>>> import numpy as np
>>> from numpy import linalg as LA
>>> np.set_printoptions(precision=2, suppress=True, linewidth=120, floatmode="fixed")
>>> tidy = lambda a: np.round(a, 2) + 0
>>> Z = np.sign(np.array([[2, -3, -6, 3], [-8, -9, -4, -6], [3, -8, 8, 6], [6, -7, 1, -4]]))
>>> A2 = (np.tril(Z, -1) + np.eye(4)) @ (np.triu(Z, 1) + np.eye(4))
>>> evals = np.array([2, 1, 0, 0])
>>> E = np.rint(A2 * evals @ LA.inv(A2)) + 0
>>> E
array([[ 3.00,  4.00,  7.00, -4.00],
       [-2.00, -2.00, -6.00,  4.00],
       [ 2.00,  2.00,  6.00, -4.00],
       [ 2.00,  2.00,  6.00, -4.00]])
>>> rng = np.random.default_rng(299459)
>>> A2 = E + rng.integers(-2, 3, (4, 2)) @ rng.integers(-2, 3, (2, 4))
>>> A2
array([[ 3.00,  4.00,  9.00, -4.00],
       [ 0.00, -4.00, -8.00,  2.00],
       [ 0.00,  4.00, 10.00, -2.00],
       [ 4.00,  0.00,  3.00, -6.00]])
>>> tidy(LA.svd(A2 - E, compute_uv=False))
array([8.11, 1.81, 0.00, 0.00])
>>> LA.matrix_rank(A2 - E, tol=1e-8)
np.int64(2)
>>> A2 - E
array([[ 0.00,  0.00,  2.00,  0.00],
       [ 2.00, -2.00, -2.00, -2.00],
       [-2.00,  2.00,  4.00,  2.00],
       [ 2.00, -2.00, -3.00, -2.00]])
>>> np.abs(A2 - E).sum(axis=1)
array([ 2.00,  8.00, 10.00,  9.00])
>>> O = A2.astype(float).copy()
>>> for j in range(4):
...     O[:, j] -= O[:, :j] @ (O[:, :j].T @ O[:, j])
...     O[:, j] /= LA.norm(O[:, j])
... 
>>> tidy(O.T @ O)
array([[1.00, 0.00, 0.00, 0.00],
       [0.00, 1.00, 0.00, 0.00],
       [0.00, 0.00, 1.00, 0.00],
       [0.00, 0.00, 0.00, 1.00]])
>>> tidy(O)
array([[ 0.60,  0.39, -0.52,  0.47],
       [ 0.00, -0.62,  0.22,  0.76],
       [ 0.00,  0.62,  0.73,  0.29],
       [ 0.80, -0.30,  0.39, -0.35]])
>>> x0 = np.array([0, -1, 2, 1])
>>> a = np.maximum(O @ x0, 0)
>>> tidy(O * (a > 1e-9)[:, None])
array([[ 0.00,  0.00,  0.00,  0.00],
       [ 0.00, -0.62,  0.22,  0.76],
       [ 0.00,  0.62,  0.73,  0.29],
       [ 0.80, -0.30,  0.39, -0.35]])
>>> tidy(np.maximum(O @ (3 * x0), 0))
array([0.00, 5.41, 3.42, 2.16])
>>> tidy(np.maximum(O @ x0, 0) - np.maximum(-O @ x0, 0))
array([-0.96,  1.80,  1.14,  0.72])
>>> tidy(np.tanh(O @ x0))
array([-0.74,  0.95,  0.81,  0.62])
>>> u, g = E[0], E[3]
>>> u @ g
np.float64(72.0)
>>> pr = (u @ g) / (u @ u) * u
>>> tidy(pr)
array([ 2.40,  3.20,  5.60, -3.20])
>>> tidy(LA.norm(u + g) ** 2 + LA.norm(u - g) ** 2)
np.float64(300.0)
>>> np.outer(u, g)
array([[  6.00,   6.00,  18.00, -12.00],
       [  8.00,   8.00,  24.00, -16.00],
       [ 14.00,  14.00,  42.00, -28.00],
       [ -8.00,  -8.00, -24.00,  16.00]])
>>> LA.matrix_rank(np.outer(u, g))
np.int64(1)
>>> rk = LA.matrix_rank(E)
>>> rk
np.int64(2)
>>> null = LA.svd(E)[2][rk:].T
>>> LA.matrix_rank(E.T @ E), LA.matrix_rank(E @ E.T)
(np.int64(2), np.int64(2))
>>> [int(LA.matrix_rank(E[:, :j + 1])) for j in range(4)]
[1, 2, 2, 2]
>>> W0 = np.array([[-2.0, -3.0, 0.0, -3.0, -3.0, -3.0, 0.0],
...     [-3.0, -2.0, 0.0, -3.0, -3.0, -3.0, 0.0],
...     [0.0, 0.0, -2.0, 0.0, 0.0, 0.0, -3.0],
...     [-3.0, -3.0, 0.0, -2.0, -3.0, -3.0, 0.0],
...     [-3.0, -3.0, 0.0, -3.0, -2.0, -3.0, 0.0],
...     [-3.0, -3.0, 0.0, -3.0, -3.0, -2.0, 0.0],
...     [0.0, 0.0, -3.0, 0.0, 0.0, 0.0, -2.0]])
>>> t = np.radians(180)
>>> r_ = np.eye(4)
>>> r_[1, 1] = r_[2, 2] = np.cos(t)
>>> r_[1, 2], r_[2, 1] = -np.sin(t), np.sin(t)
>>> tidy(r_)
array([[ 1.00,  0.00,  0.00,  0.00],
       [ 0.00, -1.00,  0.00,  0.00],
       [ 0.00,  0.00, -1.00,  0.00],
       [ 0.00,  0.00,  0.00,  1.00]])
>>> A2 = E @ r_.T
>>> np.allclose(E @ E.T, A2 @ A2.T)
True
>>> np.allclose(LA.norm(E, axis=1), LA.norm(A2, axis=1))
True
>>> tidy(LA.det(r_)), np.trace(r_)
(np.float64(1.0), np.float64(0.0))
>>> feats = np.load("m.npy")
>>> feats
array([[-1.92, -0.28, -0.10,  1.50, -0.50,  1.28,  0.25,  1.72,  2.48, -0.44,  0.18, -2.63, -0.23,  1.51],
       [ 3.43,  0.98,  0.64, -0.66,  3.27, -1.01,  1.75, -2.05, -3.97,  0.40,  0.40,  1.18, -0.62, -1.39],
       [-3.99, -0.57,  0.02,  2.69, -1.09,  2.55,  0.38,  3.42,  4.81, -0.99,  0.37, -5.22, -0.40,  3.01],
       [ 1.12,  0.95,  0.84,  1.86,  3.77,  1.03,  3.14,  0.47, -1.19, -0.35,  1.04, -3.34, -1.29,  0.91],
       [-3.19, -1.22, -0.89, -0.46, -4.28,  0.09, -2.82,  1.27,  3.56, -0.02, -0.84,  0.76,  1.15,  0.55],
       [ 1.53,  0.69,  0.56,  0.76,  2.72,  0.37,  1.99, -0.34, -1.64, -0.16,  0.56, -1.46, -0.79,  0.06],
       [ 3.43,  0.98,  0.51, -0.57,  3.32, -1.06,  1.78, -2.02, -3.99,  0.32,  0.40,  1.16, -0.53, -1.45],
       [-3.10, -1.22, -0.84, -0.49, -4.29,  0.26, -2.85,  1.28,  3.68, -0.11, -0.74,  0.87,  1.15,  0.55],
       [ 2.82,  1.38,  1.11,  1.66,  5.37,  0.52,  3.93, -0.61, -3.16, -0.22,  1.20, -2.75, -1.60,  0.21],
       [-0.57,  0.43,  0.65,  2.28,  2.23,  1.70,  2.25,  1.43,  0.85, -0.64,  0.78, -4.07, -1.04,  1.59],
       [ 0.63, -0.35, -0.56, -2.15, -2.21, -1.64, -2.24, -1.42, -0.80,  0.54, -0.85,  4.02,  0.91, -1.58],
       [ 0.04, -0.01, -0.03,  0.07, -0.07,  0.00,  0.00, -0.01,  0.06,  0.00,  0.05,  0.00, -0.01,  0.00],
       [-3.36, -1.07, -0.67,  0.55, -3.27,  1.06, -1.72,  2.03,  3.99, -0.43, -0.42, -1.13,  0.57,  1.40]])
>>> w1 = np.array([[2, -1, 0],
...     [3, 0, -2],
...     [-1, 1, -3],
...     [0, -1, -1],
...     [-3, -1, -2],
...     [-1, 1, -3],
...     [-3, -1, 0],
...     [0, 2, -2],
...     [0, -2, 0],
...     [-1, -2, 3],
...     [-1, -3, -2],
...     [-3, 0, 1],
...     [2, 3, -3],
...     [-1, -1, -3]])
>>> coef = np.array([9, -4, 7])
>>> hid = np.maximum(feats @ w1 + coef, 0)
>>> LA.matrix_rank(hid)
np.int64(3)
>>> Z = np.array([[3, 1, 0], [3, 2, 0], [1, 1, 3]])
>>> w1 @ Z
array([[  3,   0,   0],
       [  7,   1,  -6],
       [ -3,  -2,  -9],
       [ -4,  -3,  -3],
       [-14,  -7,  -6],
       [ -3,  -2,  -9],
       [-12,  -5,   0],
       [  4,   2,  -6],
       [ -6,  -4,   0],
       [ -6,  -2,   9],
       [-14,  -9,  -6],
       [ -8,  -2,   3],
       [ 12,   5,  -9],
       [ -9,  -6,  -9]])
>>> A2 = feats / LA.norm(feats, axis=1, keepdims=True)
>>> G = A2 @ A2.T
>>> tidy(np.degrees(np.arccos(np.clip(G[12, 6], -1, 1))))
np.float64(178.05)
>>> tidy(G[12])
array([ 0.77, -1.00,  0.78, -0.42,  0.91, -0.72, -1.00,  0.91, -0.72,  0.11, -0.12,  0.36,  1.00])
>>> np.argwhere(np.triu(np.abs(G) > 0.95, 1))
array([[ 0,  2],
       [ 1,  6],
       [ 1, 12],
       [ 4,  7],
       [ 5,  8],
       [ 6, 12],
       [ 9, 10]])
>>> U, sigma, Vt = LA.svd(feats)
>>> tidy(sigma)
array([20.00, 15.28,  0.28,  0.25,  0.21,  0.19,  0.18,  0.12,  0.11,  0.09,  0.08,  0.06,  0.01])
>>> A2 = U[:, :2] @ np.diag(sigma[:2]) @ Vt[:2]
>>> tidy(LA.norm(feats - A2) / LA.norm(feats))
np.float64(0.02)
>>> tidy(np.abs(feats - A2).max())
np.float64(0.12)
>>> LA.matrix_rank(feats, rtol=0.05)
np.int64(2)
>>> t3 = np.stack([feats, 3 * feats, feats[::-1]])
>>> tidy(np.einsum("bij,cij->bc", t3, t3))
array([[ 633.78, 1901.33,  -97.80],
       [1901.33, 5703.98, -293.40],
       [ -97.80, -293.40,  633.78]])
>>> X = np.load("sample1.npy")
>>> X
array([[-1,  1,  1,  1,  2,  1,  2, -2,  0],
       [ 2, -2, -1,  2, -2, -1,  0, -1,  1],
       [ 1, -1, -2, -1,  2,  2,  2, -1, -1],
       [-2,  2, -1, -2,  0,  2,  2, -1,  2],
       [ 0,  1,  1, -1,  0,  0,  2,  1,  1],
       [-2,  0,  2, -1, -1,  1,  2, -1,  1],
       [-2, -1,  2,  0, -1,  0,  1,  0,  2],
       [ 2,  0, -1,  0, -2,  0, -1,  2,  2],
       [-1, -2, -1, -1,  0, -1,  2,  1, -1]])
>>> u = np.array([0, 1, 2, -2, 2, 0, 2, 2, 2])
>>> A2 = X + np.outer(u, np.eye(9)[4])
>>> LA.matrix_rank(LA.inv(A2) - LA.inv(X), tol=1e-8)
np.int64(1)
>>> tidy(LA.det(A2) / LA.det(X)), tidy(1 + LA.solve(X, u)[4])
(np.float64(1.68), np.float64(1.68))
>>> t = np.radians(45)
>>> r_ = np.eye(9)
>>> r_[2, 2] = r_[7, 7] = np.cos(t)
>>> r_[2, 7], r_[7, 2] = -np.sin(t), np.sin(t)
>>> tidy(r_)
array([[ 1.00,  0.00,  0.00,  0.00,  0.00,  0.00,  0.00,  0.00,  0.00],
       [ 0.00,  1.00,  0.00,  0.00,  0.00,  0.00,  0.00,  0.00,  0.00],
       [ 0.00,  0.00,  0.71,  0.00,  0.00,  0.00,  0.00, -0.71,  0.00],
       [ 0.00,  0.00,  0.00,  1.00,  0.00,  0.00,  0.00,  0.00,  0.00],
       [ 0.00,  0.00,  0.00,  0.00,  1.00,  0.00,  0.00,  0.00,  0.00],
       [ 0.00,  0.00,  0.00,  0.00,  0.00,  1.00,  0.00,  0.00,  0.00],
       [ 0.00,  0.00,  0.00,  0.00,  0.00,  0.00,  1.00,  0.00,  0.00],
       [ 0.00,  0.00,  0.71,  0.00,  0.00,  0.00,  0.00,  0.71,  0.00],
       [ 0.00,  0.00,  0.00,  0.00,  0.00,  0.00,  0.00,  0.00,  1.00]])
>>> A2 = X @ r_.T
>>> tidy(A2)
array([[-1.00,  1.00,  2.12,  1.00,  2.00,  1.00,  2.00, -0.71,  0.00],
       [ 2.00, -2.00,  0.00,  2.00, -2.00, -1.00,  0.00, -1.41,  1.00],
       [ 1.00, -1.00, -0.71, -1.00,  2.00,  2.00,  2.00, -2.12, -1.00],
       [-2.00,  2.00,  0.00, -2.00,  0.00,  2.00,  2.00, -1.41,  2.00],
       [ 0.00,  1.00,  0.00, -1.00,  0.00,  0.00,  2.00,  1.41,  1.00],
       [-2.00,  0.00,  2.12, -1.00, -1.00,  1.00,  2.00,  0.71,  1.00],
       [-2.00, -1.00,  1.41,  0.00, -1.00,  0.00,  1.00,  1.41,  2.00],
       [ 2.00,  0.00, -2.12,  0.00, -2.00,  0.00, -1.00,  0.71,  2.00],
       [-1.00, -2.00, -1.41, -1.00,  0.00, -1.00,  2.00,  0.00, -1.00]])
>>> tidy(LA.svd(X, compute_uv=False)), tidy(LA.svd(A2, compute_uv=False))
(array([7.75, 5.76, 4.54, 4.32, 3.82, 2.34, 1.64, 1.24, 0.38]), array([7.75, 5.76, 4.54, 4.32, 3.82, 2.34, 1.64, 1.24, 0.38]))
>>> np.allclose(LA.norm(X, axis=1), LA.norm(A2, axis=1))
True
>>> tidy(LA.det(r_)), tidy(np.trace(r_))
(np.float64(1.0), np.float64(8.41))
>>> tidy(np.abs(A2 - X).max(axis=0))
array([0.00, 0.00, 1.29, 0.00, 0.00, 0.00, 0.00, 1.71, 0.00])
>>> F = np.loadtxt("block10.csv", delimiter=",")
>>> tidy(F)
array([[-0.75, -1.14,  0.09,  0.03, -0.75, -0.47, -0.29,  0.13, -0.18,  0.46, -0.42,  0.25, -0.19, -0.47, -0.71],
       [-0.17, -0.46,  0.25, -0.45,  0.52, -0.69, -0.22,  0.72, -0.04, -0.82,  0.03, -0.02, -0.93, -0.07,  0.80],
       [ 0.34,  0.17, -0.76,  0.84, -0.14, -0.45,  0.23,  0.66,  0.21,  0.37,  0.65, -0.82, -0.54, -0.47, -0.26],
       [-0.86,  0.02, -0.37, -0.75,  0.07,  0.45, -0.51,  0.37, -0.25,  0.43,  0.35, -0.98,  0.10,  0.77, -0.04],
       [ 0.17,  0.11,  0.23, -0.71, -0.32, -0.91,  0.58, -0.14,  0.28,  1.03, -0.10, -0.24,  0.40, -0.12,  0.85],
       [ 0.11, -0.23, -0.33, -0.38,  0.19, -0.48, -0.22, -0.74,  0.71, -0.83, -0.38, -0.96,  0.47, -0.36, -0.46],
       [ 0.29,  0.69, -0.06, -0.15, -1.04,  0.01, -0.17, -0.10,  0.25, -0.13, -0.90, -0.18, -1.00,  0.60, -0.07],
       [ 0.29, -0.70,  0.67, -0.02, -0.48,  0.95, -0.06,  0.13,  1.17,  0.05,  0.50, -0.24, -0.15, -0.12,  0.32],
       [-0.17,  0.41, -0.27, -0.91, -0.16, -0.17,  0.03, -0.57,  0.26, -0.04,  1.11,  0.68, -0.61, -0.31, -0.54],
       [-0.69,  0.30,  0.08, -0.36,  0.13,  0.64,  1.34,  0.34, -0.02, -0.22, -0.50, -0.26, -0.22, -0.72, -0.21],
       [-0.63,  0.19, -0.17,  0.46, -0.45,  0.28, -0.41, -0.90, -0.48, -0.14,  0.17, -0.31, -0.21, -0.76,  1.03],
       [ 0.57, -0.53,  0.71, -0.04,  0.28,  0.04,  0.47, -0.78, -0.88,  0.21,  0.23, -0.69, -0.67,  0.27, -0.35],
       [ 0.52, -0.76, -1.32, -0.35,  0.38,  0.54,  0.13, -0.26,  0.02,  0.39, -0.47,  0.33, -0.36, -0.02,  0.38],
       [ 0.46,  0.51,  0.44, -0.39,  0.58,  0.30, -0.97,  0.26, -0.09,  0.65, -0.44, -0.14, -0.21, -1.00, -0.25],
       [-0.80,  0.13,  0.19,  0.63,  0.93, -0.21,  0.01, -0.56,  0.88,  0.60, -0.26,  0.10, -0.57,  0.40, -0.04]])
>>> t3 = np.stack([F, -1 * F, F[::-1]])
>>> LA.matrix_rank(t3.reshape(3, -1))
np.int64(2)
>>> tidy(np.einsum("bij,cij->bc", t3, t3))
array([[ 60.00, -60.00,   4.00],
       [-60.00,  60.00,  -4.00],
       [  4.00,  -4.00,  60.00]])
>>> x0 = np.array([0, 1, 1, 8, 7, 7, 7, 0, 7, 1, 3, 7, 6, 2, 8])
>>> target = F @ x0
>>> tidy(target)
array([-19.45,  -6.89,  -4.58, -11.69,   0.08, -12.46, -16.73,  12.14,  -8.04,   4.13,   0.02, -10.93,   4.82, -10.37,
        14.22])
>>> tidy(LA.solve(F, F[:, 10]))
array([0.00, 0.00, 0.00, 0.00, 0.00, 0.00, 0.00, 0.00, 0.00, 0.00, 1.00, 0.00, 0.00, 0.00, 0.00])
>>> tidy(LA.solve(F.T, F[8]))
array([0.00, 0.00, 0.00, 0.00, 0.00, 0.00, 0.00, 0.00, 1.00, 0.00, 0.00, 0.00, 0.00, 0.00, 0.00])
>>> tidy(LA.solve(F, 3 * target))
array([ 0.00,  3.00,  3.00, 24.00, 21.00, 21.00, 21.00,  0.00, 21.00,  3.00,  9.00, 21.00, 18.00,  6.00, 24.00])
>>> u = np.array([0, -1, 1, 0, 0, 0, -3, 2, 3, -1, 3, -3, 1, -3, -1])
>>> A2 = F + np.outer(u, np.eye(15)[9])
>>> LA.matrix_rank(A2 - F)
np.int64(1)
>>> LA.matrix_rank(LA.inv(A2) - LA.inv(F), tol=1e-8)
np.int64(1)
>>> K = np.loadtxt("out4.csv", delimiter=",")
>>> K
array([[-0.10, -0.60,  0.40, -1.40, -1.70, -0.60,  1.50, -0.40],
       [ 3.00, -0.30,  3.90, -2.10,  2.70,  2.70, -3.30,  2.10],
       [-0.70,  0.30, -1.30, -2.60, -1.70,  0.20, -1.10,  1.90],
       [-0.20,  0.10, -0.20,  0.20,  0.20,  0.20, -0.60,  0.50],
       [-0.60, -0.20,  0.90,  0.20,  0.00, -0.10,  0.30, -0.20],
       [-2.60,  0.60,  0.90,  0.00,  0.30, -0.60,  0.50,  3.00],
       [-1.40, -1.10, -0.70,  1.00, -0.70,  0.10, -1.20, -0.10],
       [-0.70,  0.60,  0.90, -0.30,  0.90,  1.30,  0.00,  0.30],
       [-2.80, -0.70,  0.60, -0.20, -0.50,  0.90, -0.90, -0.70],
       [-0.40, -1.80, -1.50,  1.70,  0.40,  1.20, -0.90, -1.40],
       [ 1.30, -0.20, -0.10,  0.40, -0.10,  1.00, -0.20,  2.30],
       [-0.50, -0.60,  0.60,  1.20, -1.20,  1.80,  1.80,  0.70],
       [-1.90, -2.30,  0.10, -0.20, -0.20,  2.20, -0.30, -1.40],
       [-1.50,  1.50,  0.10, -0.40, -1.40,  0.00,  1.00,  0.80],
       [-2.00, -2.20, -0.30, -1.40,  1.20, -0.70,  0.40, -0.10],
       [-0.70,  0.80,  1.50, -3.30, -1.20, -0.40, -0.60, -0.40],
       [ 0.10, -1.30,  0.80, -1.70,  0.80, -0.50,  0.10,  1.60],
       [-0.10, -0.80,  0.70,  0.60,  0.50,  0.70,  0.50,  1.20],
       [ 0.80,  0.70,  0.80,  2.00, -1.60,  0.00, -1.50, -2.00],
       [ 0.30,  0.40,  0.90, -2.00, -0.10,  0.40,  1.60, -0.70],
       [ 0.90,  0.50, -0.90, -0.10, -0.30, -1.20,  0.30,  0.10],
       [ 0.20, -0.20, -0.40,  0.30, -1.00, -2.80,  2.20,  0.40],
       [-0.10,  0.20,  0.30, -0.60,  0.50,  0.90,  1.20, -1.20]])
>>> w1 = np.array([[1, -5, 1, -3],
...     [-1, -5, 0, -1],
...     [2, 2, -5, 1],
...     [-2, 0, 1, 0],
...     [-4, 0, 2, 2],
...     [-3, -5, 4, 4],
...     [1, -3, -1, -5],
...     [-5, 1, -5, 0]])
>>> coef = np.array([-1, 5, 2, 1])
>>> hid = np.maximum(K @ w1 + coef, 0)
>>> tidy((hid > 0).mean(axis=0))
array([0.43, 0.78, 0.39, 0.74])
>>> Z = np.array([[-5, 8], [5, -1], [-8, 7], [8, 9]])
>>> (hid @ Z).round(6).argmax(axis=1)
array([1, 1, 0, 1, 0, 0, 0, 1, 0, 1, 1, 0, 1, 0, 0, 1, 0, 0, 1, 1, 1, 1, 1])
>>> w1 @ Z
array([[-62,  -7],
       [-28, -12],
       [ 48, -12],
       [  2,  -9],
       [ 20,   0],
       [-10,  45],
       [-52, -41],
       [ 70, -76]])
